% python3 -q
>>> import numpy as np
>>> np.set_printoptions(precision=1, suppress=True, linewidth=100)
>>> arr = np.loadtxt("mat.csv", delimiter=",")
>>> arr
array([[ 6.,  2.,  2.,  3.,  3., -3., -8.,  7.,  5.,  6.,  0., -9., -8., -7., -3., -2.],
       [ 0., -2.,  9., -9.,  4., -7., -7., -1.,  4.,  7.,  8., -4., -4.,  1.,  3., -7.],
       [ 0.,  0., -3.,  7., -4.,  6.,  0., -9., -2.,  6.,  7., -9.,  8., -8.,  2., -8.],
       [ 0.,  0.,  0., -5., -9.,  3.,  3.,  0., -5.,  6., -6., -4.,  8., -5.,  5., -3.],
       [ 0.,  0.,  0.,  0., -1., -2.,  7., -7.,  9.,  0., -3.,  6., -4.,  9.,  9.,  4.],
       [ 0.,  0.,  0.,  0.,  0.,  6.,  0.,  7.,  2., -9.,  5.,  3., -2.,  3.,  3.,  9.],
       [ 0.,  0.,  0.,  0.,  0.,  0.,  7.,  0.,  5., -9.,  7.,  2., -9.,  8.,  2., -9.],
       [ 0.,  0.,  0.,  0.,  0.,  0.,  0.,  8., -4.,  5.,  7., -7.,  5., -2.,  0.,  0.],
       [ 0.,  0.,  0.,  0.,  0.,  0.,  0.,  0.,  9.,  9., -6.,  4., -5., -1., -4., -7.],
       [ 0.,  0.,  0.,  0.,  0.,  0.,  0.,  0.,  0., -8., -9., -2.,  0.,  3., -7.,  1.],
       [ 0.,  0.,  0.,  0.,  0.,  0.,  0.,  0.,  0.,  0.,  7.,  5., -6., -3., -2.,  3.],
       [ 0.,  0.,  0.,  0.,  0.,  0.,  0.,  0.,  0.,  0.,  0., -8.,  3.,  3.,  7., -1.],
       [ 0.,  0.,  0.,  0.,  0.,  0.,  0.,  0.,  0.,  0.,  0.,  0., -9., -7., -2., -2.],
       [ 0.,  0.,  0.,  0.,  0.,  0.,  0.,  0.,  0.,  0.,  0.,  0.,  0.,  0.,  2.,  6.],
       [ 0.,  0.,  0.,  0.,  0.,  0.,  0.,  0.,  0.,  0.,  0.,  0.,  0.,  0., -8., -3.],
       [ 0.,  0.,  0.,  0.,  0.,  0.,  0.,  0.,  0.,  0.,  0.,  0.,  0.,  0.,  0., -8.]])
>>> t3 = np.stack([arr, -3 * arr, arr[::-1]])
>>> np.linalg.norm(t3, axis=(1, 2))
array([ 66. , 198.1,  66. ])
>>> np.linalg.det(t3)
array([0., 0., 0.])
>>> t3.shape
(3, 16, 16)
>>> np.linalg.matrix_rank(t3.reshape(3, -1))
np.int64(2)
>>> np.linalg.matrix_rank(t3)
array([15, 15, 15])
>>> np.trace(arr)
np.float64(-9.0)
>>> np.round(np.abs(np.linalg.eigvals(arr)).max(), 1)
np.float64(9.0)
>>> np.allclose(arr @ arr.T, arr.T @ arr)
False
>>> np.linalg.lstsq(arr[:-1].T, arr[-1])[2]
np.int32(15)
>>> np.unique(arr.round(6), axis=0).shape
(16, 16)
>>> rng = np.random.default_rng(1131)
>>> z = rng.permutation(16)
>>> z
array([ 0, 13,  2,  3,  8, 14,  5,  4, 12,  7,  1,  6,  9, 11, 10, 15])
>>> out = arr[z][:, z]
>>> np.diag(out)
array([ 6.,  0., -3., -5.,  9., -8.,  6., -1., -9.,  8., -2.,  7., -8., -8.,  7., -8.])
>>> np.allclose(out, arr)
False
>>> np.round(np.linalg.det(out), 1), round(np.linalg.det(arr[z]), 1)
(np.float64(0.0), np.float64(0.0))
>>> W0 = np.array([[0, 0, 1, 0, 0, 0],
...     [0, 1, 0, 0, 0, 0],
...     [1, 0, 0, 0, 0, 0],
...     [0, 0, 0, 0, 1, 0],
...     [0, 0, 0, 1, 0, 0],
...     [0, 0, 0, 0, 0, 1]])
>>> r0 = np.array([3, -4, -4, -4, -5, 4])
>>> out = W0 + np.outer(r0, np.eye(6)[2])
>>> np.linalg.matrix_rank(out - W0)
np.int64(1)
>>> np.linalg.matrix_rank(np.linalg.inv(out) - np.linalg.inv(W0), tol=1e-8)
np.int64(1)
>>> round(float(np.linalg.det(out) / np.linalg.det(W0)), 1), round(float(1 + np.linalg.solve(W0, r0)[2]), 1)
(4.0, 4.0)
>>> w, vecs = np.linalg.eigh(W0)
>>> np.linalg.eigvalsh(W0 + 2 * np.eye(6))
array([1., 1., 3., 3., 3., 3.])
>>> w.sum(), np.trace(W0)
(np.float64(2.0), np.int64(2))
>>> w
array([-1., -1.,  1.,  1.,  1.,  1.])
>>> (w > 1e-8).sum(), (w < -1e-8).sum()
(np.int64(4), np.int64(2))
>>> np.round(vecs @ np.diag(w) @ vecs.T, 1) + 0
array([[0., 0., 1., 0., 0., 0.],
       [0., 1., 0., 0., 0., 0.],
       [1., 0., 0., 0., 0., 0.],
       [0., 0., 0., 0., 1., 0.],
       [0., 0., 0., 1., 0., 0.],
       [0., 0., 0., 0., 0., 1.]])
>>> np.unique(w.round(6) + 0, return_counts=True)[1]
array([2, 4])
>>> np.round(vecs.T @ W0 @ vecs, 1) + 0
array([[-1.,  0.,  0.,  0.,  0.,  0.],
       [ 0., -1.,  0.,  0.,  0.,  0.],
       [ 0.,  0.,  1.,  0.,  0.,  0.],
       [ 0.,  0.,  0.,  1.,  0.,  0.],
       [ 0.,  0.,  0.,  0.,  1.,  0.],
       [ 0.,  0.,  0.,  0.,  0.,  1.]])
>>> out = W0 / np.linalg.norm(W0, axis=1, keepdims=True)
>>> gram = out @ out.T
>>> np.argwhere(np.triu(np.abs(gram) > 0.95, 1))
array([], shape=(0, 2), dtype=int64)
>>> np.linalg.norm(out, axis=1)
array([1., 1., 1., 1., 1., 1.])
>>> gram[3]
array([0., 0., 0., 1., 0., 0.])
>>> (np.abs(gram) > 0.9).astype(int)
array([[1, 0, 0, 0, 0, 0],
       [0, 1, 0, 0, 0, 0],
       [0, 0, 1, 0, 0, 0],
       [0, 0, 0, 1, 0, 0],
       [0, 0, 0, 0, 1, 0],
       [0, 0, 0, 0, 0, 1]])
>>> np.degrees(np.arccos(np.clip(gram[3, 5], -1, 1)))
np.float64(90.0)
